% ipython --no-banner

In [1]: import numpy as np

In [2]: from numpy import linalg as LA

In [3]: np.set_printoptions(suppress=True, linewidth=160)

In [4]: m1 = np.load("out2.npy")

In [5]: m1
Out[5]: 
array([[ 5.54, -0.8 ,  1.4 ],
       [ 0.4 , -1.1 ,  0.1 ],
       [ 3.55,  0.3 ,  0.9 ],
       [-0.42, -1.  , -0.1 ],
       [ 6.46,  0.2 ,  1.6 ],
       [ 1.22,  0.3 ,  0.3 ],
       [-0.85, -0.7 , -0.2 ],
       [-7.23, -1.8 , -1.8 ],
       [-4.09,  1.2 , -1.  ],
       [ 1.22,  2.  ,  0.3 ],
       [ 3.61, -0.5 ,  0.9 ],
       [-5.99, -0.7 , -1.5 ],
       [-1.19,  0.8 , -0.3 ],
       [-4.34,  0.5 , -1.1 ],
       [-0.01,  0.6 ,  0.  ],
       [ 2.31, -0.7 ,  0.6 ],
       [ 4.87, -0.1 ,  1.2 ],
       [-2.4 ,  1.2 , -0.6 ]])

In [6]: # column 0 dominates

In [7]: proj = m1 @ LA.solve(m1.T @ m1, m1.T)

In [8]: np.round(proj @ m1[:, 1], 2)
Out[8]: array([-0.8, -1.1,  0.3, -1. ,  0.2,  0.3, -0.7, -1.8,  1.2,  2. , -0.5, -0.7,  0.8,  0.5,  0.6, -0.7, -0.1,  1.2])

In [9]: np.allclose(proj @ proj, proj)
Out[9]: True

In [10]: np.round(LA.eigvalsh(proj), 2) + 0
Out[10]: array([0., 0., 0., 0., 0., 0., 0., 0., 0., 0., 0., 0., 0., 0., 0., 1., 1., 1.])

In [11]: A = np.loadtxt("data.csv", delimiter=",")

In [12]: A
Out[12]: 
array([[ 28., -15.,  15.,  -5.,  15.],
       [-15.,  12.,  -9.,   3.,  -9.],
       [ 15.,  -9.,  12.,  -3.,   9.],
       [ -5.,   3.,  -3.,   4.,  -3.],
       [ 15.,  -9.,   9.,  -3.,  12.]])

In [13]: # symmetric

In [14]: [round(float(x), 2) for x in LA.svd(A, compute_uv=False)[:3]]
Out[14]: [56.0, 3.0, 3.0]

In [15]: np.argsort(-LA.norm(A, axis=0).round(6), kind="stable")[:3]
Out[15]: array([0, 1, 2])

In [16]: LA.cond(A) > 100
Out[16]: np.False_

In [17]: L = LA.cholesky(A)

In [18]: np.round(A / np.sqrt(np.outer(np.diag(A), np.diag(A))), 2)
Out[18]: 
array([[ 1.  , -0.82,  0.82, -0.47,  0.82],
       [-0.82,  1.  , -0.75,  0.43, -0.75],
       [ 0.82, -0.75,  1.  , -0.43,  0.75],
       [-0.47,  0.43, -0.43,  1.  , -0.43],
       [ 0.82, -0.75,  0.75, -0.43,  1.  ]])

In [19]: L.round(2)
Out[19]: 
array([[ 5.29,  0.  ,  0.  ,  0.  ,  0.  ],
       [-2.83,  1.99,  0.  ,  0.  ,  0.  ],
       [ 2.83, -0.48,  1.93,  0.  ,  0.  ],
       [-0.94,  0.16, -0.13,  1.75,  0.  ],
       [ 2.83, -0.48,  0.38, -0.11,  1.89]])

In [20]: LA.eigvalsh(A).min() > 0
Out[20]: np.True_

In [21]: np.round(L @ L.T, 2)
Out[21]: 
array([[ 28., -15.,  15.,  -5.,  15.],
       [-15.,  12.,  -9.,   3.,  -9.],
       [ 15.,  -9.,  12.,  -3.,   9.],
       [ -5.,   3.,  -3.,   4.,  -3.],
       [ 15.,  -9.,   9.,  -3.,  12.]])

In [22]: rng = np.random.default_rng(887723)

In [23]: idx = rng.permutation(5)

In [24]: B = A[:, idx] * rng.choice([-1, 1], 5)

In [25]: B
Out[25]: 
array([[ 15., -15., -28.,  -5., -15.],
       [-12.,   9.,  15.,   3.,   9.],
       [  9.,  -9., -15.,  -3., -12.],
       [ -3.,   3.,   5.,   4.,   3.],
       [  9., -12., -15.,  -3.,  -9.]])

In [26]: left, _, Vt = LA.svd(A.T @ B)

In [27]: idx
Out[27]: array([1, 4, 0, 3, 2])

In [28]: np.round(left @ Vt, 2) + 0
Out[28]: 
array([[ 0.,  0., -1.,  0.,  0.],
       [-1.,  0.,  0.,  0.,  0.],
       [ 0.,  0.,  0.,  0., -1.],
       [ 0.,  0.,  0.,  1.,  0.],
       [ 0., -1.,  0.,  0.,  0.]])

In [29]: M = np.loadtxt("case12.csv", delimiter=",")

In [30]: M
Out[30]: 
array([[-1., -1.,  0.,  0.,  0.],
       [-1.,  2., -1.,  0.,  0.],
       [ 0., -1., -1., -1.,  0.],
       [ 0.,  0., -1.,  2., -1.],
       [ 0.,  0.,  0., -1.,  0.]])

In [31]: # symmetric

In [32]: ev, evecs = LA.eigh(M)

In [33]: np.round(LA.svd(M, compute_uv=False), 2)
Out[33]: array([2.83, 2.35, 1.74, 1.15, 0.3 ])

In [34]: np.round(evecs @ np.diag(ev) @ evecs.T, 2) + 0
Out[34]: 
array([[-1., -1.,  0.,  0.,  0.],
       [-1.,  2., -1.,  0.,  0.],
       [ 0., -1., -1., -1.,  0.],
       [ 0.,  0., -1.,  2., -1.],
       [ 0.,  0.,  0., -1.,  0.]])

In [35]: np.round(ev.sum(), 2), np.trace(M)
Out[35]: (np.float64(2.0), np.float64(2.0))

In [36]: np.round(np.abs(evecs[:, -1]), 2)
Out[36]: array([0.15, 0.58, 0.33, 0.69, 0.24])

In [37]: K = np.load("x.npy")

In [38]: K.round(2)
Out[38]: 
array([[ 0.03, -0.09, -0.14],
       [-0.09,  0.26,  0.43],
       [-0.14,  0.43,  0.71]])

In [39]: x = np.array([3, 2, 2])

In [40]: np.round(np.eye(3) - K, 2)
Out[40]: 
array([[ 0.97,  0.09,  0.14],
       [ 0.09,  0.74, -0.43],
       [ 0.14, -0.43,  0.29]])

In [41]: proj = np.triu(np.array([[2, 0, 0], [2, 2, 0], [1, 0, 0]]), 1) + np.eye(3)

In [42]: B = proj @ K @ LA.inv(proj)

In [43]: np.round(np.poly(B), 2) + 0
Out[43]: array([ 1., -1.,  0.,  0.])

In [44]: B.round(2)
Out[44]: 
array([[ 0.03, -0.09, -0.14],
       [-0.09,  0.26,  0.43],
       [-0.14,  0.43,  0.71]])

In [45]: round(LA.det(B), 2)
Out[45]: np.float64(-0.0)

In [46]: J = np.load("arr.npy")

In [47]: J.round(2)
Out[47]: 
array([[ 1.37, -1.22,  1.25, -4.48],
       [-4.34,  1.17,  1.81, -1.22],
       [-3.96,  1.7 ,  0.29,  2.52],
       [ 4.57, -1.53, -1.27, -0.43],
       [-4.29,  1.12,  1.86, -1.39],
       [-4.47,  1.63,  0.95,  1.2 ],
       [-4.51,  1.61,  1.04,  0.99],
       [ 0.51, -0.97,  1.57, -4.62],
       [-3.5 ,  1.67, -0.09,  3.16],
       [-3.97,  1.7 ,  0.31,  2.5 ],
       [-3.48,  1.66, -0.1 ,  3.18],
       [ 3.53, -0.64, -2.14,  2.75]])

In [48]: # rank 2

In [49]: idx = J[:, 3] > np.median(J[:, 3])

In [50]: f = J[idx].mean(axis=0) - J[~idx].mean(axis=0)

In [51]: ((J - J.mean(axis=0)) @ f > 0).astype(int)
Out[51]: array([0, 0, 1, 0, 0, 1, 1, 0, 1, 1, 1, 1])

In [52]: f.round(2)
Out[52]: array([-1.53,  1.26, -1.18,  4.41])

In [53]: np.argsort(-np.abs(f).round(6), kind="stable")
Out[53]: array([3, 0, 1, 2])

In [54]: np.round((((J - J.mean(axis=0)) @ f > 0) == idx).mean(), 2)
Out[54]: np.float64(0.92)

In [55]: cen = J - J.mean(axis=0)

In [56]: left, sigma, Vt = LA.svd(cen, full_matrices=False)

In [57]: np.round(Vt[0] * np.sign(Vt[0, np.abs(Vt[0]).argmax()]), 2)
Out[57]: array([ 0.83, -0.34, -0.1 , -0.43])

In [58]: np.searchsorted(np.cumsum(sigma ** 2) / (sigma ** 2).sum(), 0.9) + 1
Out[58]: np.int64(2)

In [59]: left, sigma, Vt = LA.svd(J)

In [60]: evecs = Vt[:(sigma > 1e-8).sum()]

In [61]: x = J[0] + -2 * J[11] + rng.integers(2) * np.eye(4)[0]

In [62]: x.round(2)
Out[62]: array([-5.69,  0.05,  5.52, -9.98])

In [63]: np.round(LA.norm(x - evecs.T @ evecs @ x), 2)
Out[63]: np.float64(0.0)

In [64]: np.round(np.diag(evecs.T @ evecs), 2)
Out[64]: array([0.84, 0.12, 0.19, 0.86])

In [65]: LA.matrix_rank(np.vstack([J, x]))
Out[65]: np.int64(2)

In [66]: data = np.loadtxt("test7.csv", delimiter=",")

In [67]: data.round(2)
Out[67]: 
array([[-0.71,  0.69,  0.11],
       [-0.28, -0.43,  0.86],
       [ 0.64,  0.58,  0.5 ]])

In [68]: B = LA.inv(data)

In [69]: round(float(LA.det(data) * LA.det(B)), 2)
Out[69]: 1.0

In [70]: np.round(LA.det(data) * B, 2)
Out[70]: 
array([[-0.71, -0.28,  0.64],
       [ 0.69, -0.43,  0.58],
       [ 0.11,  0.86,  0.5 ]])

In [71]: np.round(data @ B, 2) + 0
Out[71]: 
array([[1., 0., 0.],
       [0., 1., 0.],
       [0., 0., 1.]])

In [72]: Q = data.astype(float).copy()

In [73]: for j in range(3):
    ...:     Q[:, j] -= Q[:, :j] @ (Q[:, :j].T @ Q[:, j])
    ...:     Q[:, j] /= LA.norm(Q[:, j])
    ...: 

In [74]: np.round(Q.T @ Q, 2) + 0
Out[74]: 
array([[1., 0., 0.],
       [0., 1., 0.],
       [0., 0., 1.]])

In [75]: x = np.array([-3, -3, 4])

In [76]: target = data @ x

In [77]: b, lr = np.zeros(3), 1 / LA.norm(data, 2) ** 2

In [78]: for i in range(20):
    ...:     b -= lr * data.T @ (data @ b - target)
    ...:     if i % 5 == 0: print(i, round(LA.norm(data @ b - target), 2))
    ...: 
0 0.0
5 0.0
10 0.0
15 0.0

In [79]: np.round(LA.cond(data), 2)
Out[79]: np.float64(1.0)

In [80]: b
Out[80]: array([-3., -3.,  4.])

In [81]: W0 = np.load("a.npy")

In [82]: W0
Out[82]: 
array([[  7.,   5.,   5.,  -1.],
       [  2.,  -2.,   2.,   0.],
       [-10.,  -5.,  -8.,   1.],
       [-10.,  -5., -10.,   3.]])

In [83]: B = W0[0, 0] * W0[1:] - np.outer(W0[1:, 0], W0[0])

In [84]: B
Out[84]: 
array([[  0., -24.,   4.,   2.],
       [  0.,  15.,  -6.,  -3.],
       [  0.,  15., -20.,  11.]])

In [85]: np.round(W0[:, 0] / W0[0, 0], 2)
Out[85]: array([ 1.  ,  0.29, -1.43, -1.43])

In [86]: np.flatnonzero(~B.round(6).any(axis=1))
Out[86]: array([], dtype=int64)

In [87]: left, sigma, Vt = LA.svd(B, full_matrices=False)

In [88]: np.round(np.abs(Vt[0]), 2)
Out[88]: array([0.  , 0.85, 0.5 , 0.13])

In [89]: round(np.sqrt((sigma ** 2).sum()), 2), round(LA.norm(B), 2)
Out[89]: (np.float64(40.15), np.float64(40.15))

In [90]: np.round(left.T @ left, 2) + 0
Out[90]: 
array([[1., 0., 0.],
       [0., 1., 0.],
       [0., 0., 1.]])

In [91]: sigma.round(2)
Out[91]: array([36.4, 16.7,  2.9])

In [92]: np.round(np.cumsum(sigma ** 2) / np.sum(sigma ** 2), 2)
Out[92]: array([0.82, 0.99, 1.  ])

In [93]: np.round(left.T @ B @ Vt.T, 2) + 0
Out[93]: 
array([[36.4,  0. ,  0. ],
       [ 0. , 16.7,  0. ],
       [ 0. ,  0. ,  2.9]])
